$ python3 -q
>>> import numpy as np
>>> from numpy import linalg as LA
>>> np.set_printoptions(suppress=True, linewidth=200)
>>> W0 = np.load("data.npy")
>>> print(W0)
[[1 0 0 0 0 0 0]
 [2 1 0 0 0 0 0]
 [2 1 1 0 0 0 0]
 [0 0 3 1 0 0 0]
 [3 2 0 1 1 0 0]
 [1 1 3 2 2 1 0]
 [2 2 1 0 0 2 1]]
>>> rng = np.random.default_rng(88501)
>>> labels = rng.permutation(7)
>>> print(labels)
[1 2 4 3 0 6 5]
>>> A2 = W0[labels][:, labels]
>>> print(round(float(LA.det(A2)), 2), np.round(LA.det(W0[labels]), 2))
1.0 1.0
>>> print(np.diag(A2))
[1 1 1 1 1 1 1]
>>> W = np.array([[-3, 5, 2, -3],
...     [1, 0, -4, 2],
...     [4, 0, -2, 3],
...     [0, -4, 2, 4],
...     [4, -4, -3, -5],
...     [-5, 4, 4, -5],
...     [-1, 3, 2, -4]])
>>> c = np.array([3, 1, 4, 1])
>>> hid = np.maximum(W0 @ W + c, 0)
>>> print(np.round((hid > 0).mean(axis=0), 2))
[0.43 0.71 0.71 0.29]
>>> print(LA.matrix_rank(hid))
4
>>> C = np.array([[-5, -5], [1, -5], [-4, 1], [1, -5]])
>>> print(hid @ C)
[[ -18  -24]
 [  -5  -51]
 [  -7  -63]
 [ -61 -145]
 [   4  -39]
 [ -78  -90]
 [ -10 -102]]
>>> print((hid @ C).round(6).argmax(axis=1))
[0 0 0 0 0 0 0]
>>> gram = W0.T @ W0
>>> print(np.round(LA.eigvalsh(gram)[::-1], 2) + 0)
[45.38 17.51  4.73  2.98  0.29  0.1   0.  ]
>>> print(np.allclose(gram, gram.T))
True
>>> A2 = W0 + rng.integers(-2, 3, (7, 6)) @ rng.integers(-2, 3, (6, 7))
>>> print(A2)
[[ 0 -2  1 -6 -1  9 -3]
 [ 3 -2  2  2  4 -6 12]
 [-4  4  4 -7 -3 10 -2]
 [ 0 -1  1 -1 -1 -8 -3]
 [-1  3  7 -2 -1  4 -3]
 [ 2  8  4 13  3 -2  4]
 [-4  3  1 -5 -2  2  2]]
>>> print(A2 - W0)
[[-1 -2  1 -6 -1  9 -3]
 [ 1 -3  2  2  4 -6 12]
 [-6  3  3 -7 -3 10 -2]
 [ 0 -1 -2 -2 -1 -8 -3]
 [-4  1  7 -3 -2  4 -3]
 [ 1  7  1 11  1 -3  4]
 [-6  1  0 -5 -2  0  1]]
>>> print(LA.matrix_rank(A2 - W0, tol=1e-8))
6
>>> E = np.load("sample13.npy")
>>> print(E)
[[-4.  0.  2.  1. -5.  0.  0.]
 [-3. -2.  3. -4.  5.  0.  0.]
 [ 5.  0.  0. -2.  4.  0.  0.]
 [ 0.  5.  1. -5.  3.  0.  0.]
 [ 2.  5.  5.  1.  4.  0.  0.]
 [ 0.  0.  0.  0.  0.  5. -1.]
 [ 0.  0.  0.  0.  0.  4. -2.]]
>>> # 2 blocks once reordered
>>> Q, R = LA.qr(E)
>>> print(round(abs(R[0, 0]), 2), np.round(LA.norm(E[:, 0]), 2))
7.35 7.35
>>> feats = np.loadtxt("test1.csv", delimiter=",")
>>> print(feats.round(2))
[[ 0.58  1.01 -3.14 -1.45  1.12  3.73 -0.28  0.74 -1.3   1.68  0.14]
 [-3.02  1.34  1.02  0.75  0.68  0.52 -1.81  3.76 -0.27  0.03 -2.86]
 [-2.07 -2.46 -3.24  3.01 -2.56  0.35  2.32  0.79 -1.91  0.64  0.78]
 [ 1.72  0.62  0.53 -0.61 -0.93  0.64  0.32  2.01  2.25 -0.63  1.97]
 [ 1.39  4.17 -0.36  0.41  0.24  0.73 -3.07  0.88 -1.67 -1.58  1.36]
 [-3.13  1.81 -2.67  0.17 -1.47 -1.58  2.72  2.82 -1.38 -2.07  2.52]
 [ 0.84  3.72  0.05 -3.46 -3.49  0.35 -2.98 -0.97  0.54  2.17 -0.76]
 [-2.37  2.48 -0.43  2.11  1.86 -1.59  2.11 -1.76  3.09  0.93 -2.35]
 [-2.31 -0.23  1.25 -3.42  0.45 -0.83 -0.89 -2.69  0.71 -1.21  0.18]
 [-0.53 -0.18 -1.24  0.08  0.81  1.77 -0.57 -2.35  2.97 -3.7  -1.74]
 [ 1.28  1.    0.8  -2.08 -1.55 -0.52  2.69  0.17 -3.05 -2.83 -1.1 ]
 [ 3.37 -0.77 -2.04 -0.1   0.4  -3.55 -0.27  1.23  0.65 -3.19 -1.4 ]]
>>> A2 = np.c_[feats[:, :4] @ np.array([[2, 1, 0, 9], [2, 2, 0, 7], [3, 4, 4, 5], [3, 6, 9, 4]]), np.array([-7, 8, 0, 8, -5, -5, 9, -2, 2, -7, 5, 4])]
>>> print(A2.round(2))
[[-10.59 -18.65 -25.59  -9.21  -7.  ]
 [  1.99   8.29  10.89  -9.62   8.  ]
 [ -9.77  -1.92  14.09 -40.05   0.  ]
 [  4.45   1.42  -3.39  20.08   8.  ]
 [ 11.27  10.76   2.27  41.53  -5.  ]
 [-10.12  -9.14  -9.1  -28.14  -5.  ]
 [ -1.09 -12.25 -30.91  20.07   9.  ]
 [  5.24  13.5   17.23   2.27  -2.  ]
 [-11.6  -18.3  -25.81 -29.83   2.  ]
 [ -4.9   -5.38  -4.25 -11.92  -7.  ]
 [  0.74  -5.97 -15.48  14.23   5.  ]
 [ -1.19  -6.89  -9.03  14.41   4.  ]]
>>> print(LA.matrix_rank(np.c_[feats, A2]))
12
>>> print(np.round(LA.lstsq(feats, A2[:, 0])[0], 2) + 0)
[2. 2. 3. 3. 0. 0. 0. 0. 0. 0. 0.]
>>> A2 = feats + rng.integers(-2, 3, (12, 1)) @ rng.integers(-2, 3, (1, 11))
>>> print(A2.round(2))
[[-0.42  1.01 -2.14 -0.45 -0.88  3.73  0.72 -1.26 -0.3   2.68 -1.86]
 [-3.02  1.34  1.02  0.75  0.68  0.52 -1.81  3.76 -0.27  0.03 -2.86]
 [-0.07 -2.46 -5.24  1.01  1.44  0.35  0.32  4.79 -3.91 -1.36  4.78]
 [-0.28  0.62  2.53  1.39 -4.93  0.64  2.32 -1.99  4.25  1.37 -2.03]
 [ 2.39  4.17 -1.36 -0.59  2.24  0.73 -4.07  2.88 -2.67 -2.58  3.36]
 [-2.13  1.81 -3.67 -0.83  0.53 -1.58  1.72  4.82 -2.38 -3.07  4.52]
 [-0.16  3.72  1.05 -2.46 -5.49  0.35 -1.98 -2.97  1.54  3.17 -2.76]
 [-1.37  2.48 -1.43  1.11  3.86 -1.59  1.11  0.24  2.09 -0.07 -0.35]
 [-1.31 -0.23  0.25 -4.42  2.45 -0.83 -1.89 -0.69 -0.29 -2.21  2.18]
 [-1.53 -0.18 -0.24  1.08 -1.19  1.77  0.43 -4.35  3.97 -2.7  -3.74]
 [ 0.28  1.    1.8  -1.08 -3.55 -0.52  3.69 -1.83 -2.05 -1.83 -3.1 ]
 [ 1.37 -0.77 -0.04  1.9  -3.6  -3.55  1.73 -2.77  2.65 -1.19 -5.4 ]]
>>> print(np.abs(A2 - feats).sum(axis=1))
[12.  0. 24. 24. 12. 12. 12. 12. 12. 12. 12. 24.]
>>> Q, R = LA.qr(A2)
>>> print(np.round(Q.T @ Q, 2) + 0)
[[1. 0. 0. 0. 0. 0. 0. 0. 0. 0. 0.]
 [0. 1. 0. 0. 0. 0. 0. 0. 0. 0. 0.]
 [0. 0. 1. 0. 0. 0. 0. 0. 0. 0. 0.]
 [0. 0. 0. 1. 0. 0. 0. 0. 0. 0. 0.]
 [0. 0. 0. 0. 1. 0. 0. 0. 0. 0. 0.]
 [0. 0. 0. 0. 0. 1. 0. 0. 0. 0. 0.]
 [0. 0. 0. 0. 0. 0. 1. 0. 0. 0. 0.]
 [0. 0. 0. 0. 0. 0. 0. 1. 0. 0. 0.]
 [0. 0. 0. 0. 0. 0. 0. 0. 1. 0. 0.]
 [0. 0. 0. 0. 0. 0. 0. 0. 0. 1. 0.]
 [0. 0. 0. 0. 0. 0. 0. 0. 0. 0. 1.]]
>>> print(round(float(np.trace(Q @ Q.T)), 2))
11.0
>>> print(np.round(np.abs(np.diag(R)), 2))
[5.24 7.16 7.77 5.81 9.1  6.03 5.34 7.19 3.05 5.88 3.34]
>>> f = np.array([2, 0])
>>> print(np.round(np.cross(feats[1, :3], feats[10, :3]), 2))
[ 0.05  3.73 -4.73]
>>> print(np.round(np.convolve(feats[1], f), 2))
[-6.03  2.68  2.05  1.51  1.36  1.04 -3.63  7.52 -0.54  0.05 -5.71  0.  ]
>>> print(np.round(np.polyval(f, feats[1]), 2))
[-6.03  2.68  2.05  1.51  1.36  1.04 -3.63  7.52 -0.54  0.05 -5.71]
>>> K = np.loadtxt("dump.csv", delimiter=",")
>>> print(K)
[[  0.42  -0.02   0.23  -0.05   0.01  -0.16  -0.03  -1.24  -3.61]
 [  1.3    0.01   0.    -0.96   0.04  -0.36  -0.17   0.76   1.21]
 [ -2.82  -0.05   0.18  -0.98   0.03  -0.13  -0.05   0.06   0.58]
 [  6.45   0.    -0.16   0.64   0.    -0.04  -0.03   0.7   -0.17]
 [  4.37   0.01  -0.07  -0.99  -0.04  -0.83  -0.05  -1.41  -0.75]
 [  5.31   0.    -0.04   0.26  -0.01   0.12  -0.03  -0.34  -4.29]
 [  0.58  -0.02  -0.08  -0.83   0.03   0.37   0.11   0.37  -2.09]
 [ -1.36  -0.04   0.13   0.75  -0.05   0.24  -0.06   1.25  -0.21]
 [  3.83   0.     0.17  -0.16   0.08  -0.07  -0.05   0.99  -2.78]
 [ -0.06  -0.01   0.07  -1.67  -0.03  -0.1   -0.01   2.33   0.15]
 [ -2.38   0.03  -0.08  -0.92   0.04   0.59   0.12  -1.15  -0.9 ]
 [ -3.37  -0.03   0.04  -0.27   0.05  -0.34   0.02  -0.66  -0.25]
 [ -1.9    0.04  -0.03  -0.75  -0.01   0.14  -0.04   0.54  -1.79]
 [ -5.75  -0.01  -0.1    0.75  -0.01  -0.01   0.04   0.37   0.01]
 [  3.22   0.01   0.05  -1.09  -0.05   0.12   0.13   0.42   1.93]
 [  0.5   -0.01   0.06   0.47   0.03  -0.2   -0.16   0.38  -0.43]
 [ -0.77  -0.01  -0.21   0.73   0.03   0.5   -0.11  -1.5   -1.56]
 [  1.     0.01   0.13  -1.35  -0.02  -0.02  -0.01  -0.41  -0.26]
 [  7.89   0.04   0.08   0.35  -0.09  -0.08   0.12  -1.43   1.11]
 [ -8.87  -0.01   0.01   0.21  -0.02  -0.59  -0.08   1.18   2.76]
 [  8.54  -0.03   0.11  -0.44  -0.05  -0.18   0.04  -0.45  -2.62]
 [  5.32   0.04  -0.01   0.83   0.11   0.24   0.18  -0.39  -0.95]
 [ -0.85   0.02  -0.14  -0.97   0.     0.01  -0.03  -0.77   1.76]
 [ 12.22   0.     0.02  -1.     0.02   0.73  -0.07   0.11  -1.04]
 [  2.32   0.01  -0.23   0.26   0.     0.36   0.07  -0.74   2.37]
 [ -1.47  -0.03  -0.09   0.36   0.01  -0.02  -0.05  -2.12  -6.07]
 [  5.17   0.    -0.12   0.26  -0.08  -0.42   0.05   0.8   -1.46]
 [ -1.51  -0.03   0.2    0.43   0.     0.08  -0.19  -1.38   0.58]
 [  3.65  -0.01  -0.04  -0.01   0.01   0.18  -0.03   1.9    2.59]
 [ -3.31  -0.02  -0.06  -0.32   0.02  -0.21   0.     1.39  -0.17]
 [  6.77  -0.04   0.16   1.09  -0.03  -0.23   0.08  -0.22   4.81]
 [ -2.77   0.02   0.16   0.85   0.08  -0.14   0.08  -2.63   2.1 ]
 [ -1.01   0.02   0.1    0.36   0.01   0.78   0.11   0.19   1.32]
 [ -6.67  -0.05  -0.06   0.4    0.     0.4   -0.08   1.13   0.9 ]
 [  3.47   0.    -0.18  -0.5   -0.01  -0.25   0.04   0.08   6.65]
 [-12.83  -0.01   0.07  -1.15   0.     0.28  -0.15  -0.52   1.46]
 [  0.15   0.    -0.09   0.23  -0.09  -0.2   -0.05  -0.64  -1.24]
 [  9.     0.02   0.1    0.35   0.01   0.06  -0.04  -1.08  -1.12]
 [ -0.99   0.    -0.03   1.01  -0.01  -0.21  -0.19  -2.06   0.65]
 [ -5.84   0.01  -0.29   0.07   0.    -0.05   0.01   0.83   1.65]
 [  5.07   0.01   0.17   0.47   0.     0.18   0.1   -0.16   0.56]
 [  0.35  -0.01   0.13   0.2   -0.05   0.44   0.06  -0.45   2.73]
 [  1.4    0.03   0.13   0.18   0.01   0.07  -0.02   0.29  -1.24]
 [  5.13   0.02   0.02  -0.17  -0.01  -0.09  -0.06   1.1    1.17]]
>>> A2 = K / np.sqrt((K ** 2).mean(axis=1, keepdims=True))
>>> print(A2[4].round(2))
[ 2.71  0.01 -0.04 -0.61 -0.02 -0.52 -0.03 -0.88 -0.47]
>>> print(LA.matrix_rank(K - K.mean(axis=1, keepdims=True)))
8
